% ipython --no-banner

In [1]: import numpy as np

In [2]: np.set_printoptions(precision=3, suppress=True, linewidth=140, legacy="1.25")

In [3]: m1 = np.load("sample10.npy")

In [4]: m1
Out[4]: 
array([[ -3,  -2,  -3],
       [ -1,  -2,  -3],
       [ -4,   0,  -6],
       [ -2,  -2,  -9],
       [ -2,  -1,  -9],
       [ -2,  -3, -11],
       [ -4,  -6, -13],
       [ -1,  -9, -15],
       [ -3, -12, -13],
       [ -1, -15, -13],
       [  0, -12, -13],
       [ -2, -14, -12],
       [ -4, -11, -15],
       [ -5, -10, -15],
       [ -6, -13, -18],
       [ -3, -10, -15],
       [ -6, -12, -14],
       [ -5, -12, -11],
       [ -2, -14, -14],
       [  0, -11, -14],
       [  0, -11, -14],
       [ -3,  -8, -17],
       [ -6, -10, -17],
       [ -3,  -8, -15],
       [ -1, -10, -13],
       [  1, -11, -10],
       [  4, -11,  -8]])

In [5]: # rows 19 and 20 are equal

In [6]: cen = (m1 - m1.mean(axis=0)) / m1.std(axis=0)

In [7]: cen.std(axis=0)
Out[7]: array([1., 1., 1.])

In [8]: np.argwhere(np.abs(cen) > 2)
Out[8]: 
array([[ 0,  2],
       [ 1,  2],
       [ 2,  1],
       [26,  0]])

In [9]: coef = np.linalg.lstsq(np.delete(cen, 1, axis=1), cen[:, 1])[0]

In [10]: np.abs(coef).argmax()
Out[10]: 1

In [11]: round(1 - np.var(cen[:, 1] - np.delete(cen, 1, axis=1) @ coef), 3)
Out[11]: 0.491

In [12]: C = m1[[22, 5]].astype(float)

In [13]: for _ in range(6):
    ...:     labels = np.linalg.norm(m1[:, None] - C, axis=-1).argmin(axis=1)
    ...:     C = np.array([m1[labels == j].mean(axis=0) for j in range(2)])
    ...: 

In [14]: labels
Out[14]: array([1, 1, 1, 1, 1, 1, 0, 0, 0, 0, 0, 0, 0, 0, 0, 0, 0, 0, 0, 0, 0, 0, 0, 0, 0, 0, 0])

In [15]: C
Out[15]: 
array([[ -2.381, -10.952, -13.762],
       [ -2.333,  -1.667,  -6.833]])

In [16]: np.bincount(labels)
Out[16]: array([21,  6])

In [17]: np.linalg.norm(m1, axis=1).argmax()
Out[17]: 14

In [18]: np.round(np.linalg.norm(m1, 2), 3)
Out[18]: 83.799

In [19]: arr = np.array([[7, 7, -9, -5, -9],
    ...:     [0, 0, 0, 0, 0],
    ...:     [21, 21, -27, -15, -27],
    ...:     [0, 0, 0, 0, 0],
    ...:     [0, 0, 0, 0, 0],
    ...:     [21, 21, -27, -15, -27]])

In [20]: # rows 1 and 3 are equal

In [21]: round(float(np.linalg.norm(arr, 2) / np.linalg.norm(arr)), 3)
Out[21]: 1.0

In [22]: np.linalg.matrix_rank(arr, rtol=0.1)
Out[22]: 1

In [23]: out = np.c_[m1[:, :1] @ np.array([[-3]]), np.array([5, 3, 5, 5, 2, 9, 7, 1, 4, 6, 2, 5, 2, 9, 4, 8, 4, 4, 5, 2, 6, 6, 9, 5, 2, 8, 8])]

In [24]: out
Out[24]: 
array([[  9,   5],
       [  3,   3],
       [ 12,   5],
       [  6,   5],
       [  6,   2],
       [  6,   9],
       [ 12,   7],
       [  3,   1],
       [  9,   4],
       [  3,   6],
       [  0,   2],
       [  6,   5],
       [ 12,   2],
       [ 15,   9],
       [ 18,   4],
       [  9,   8],
       [ 18,   4],
       [ 15,   4],
       [  6,   5],
       [  0,   2],
       [  0,   6],
       [  9,   6],
       [ 18,   9],
       [  9,   5],
       [  3,   2],
       [ -3,   8],
       [-12,   8]])

In [25]: np.linalg.matrix_rank(out)
Out[25]: 2
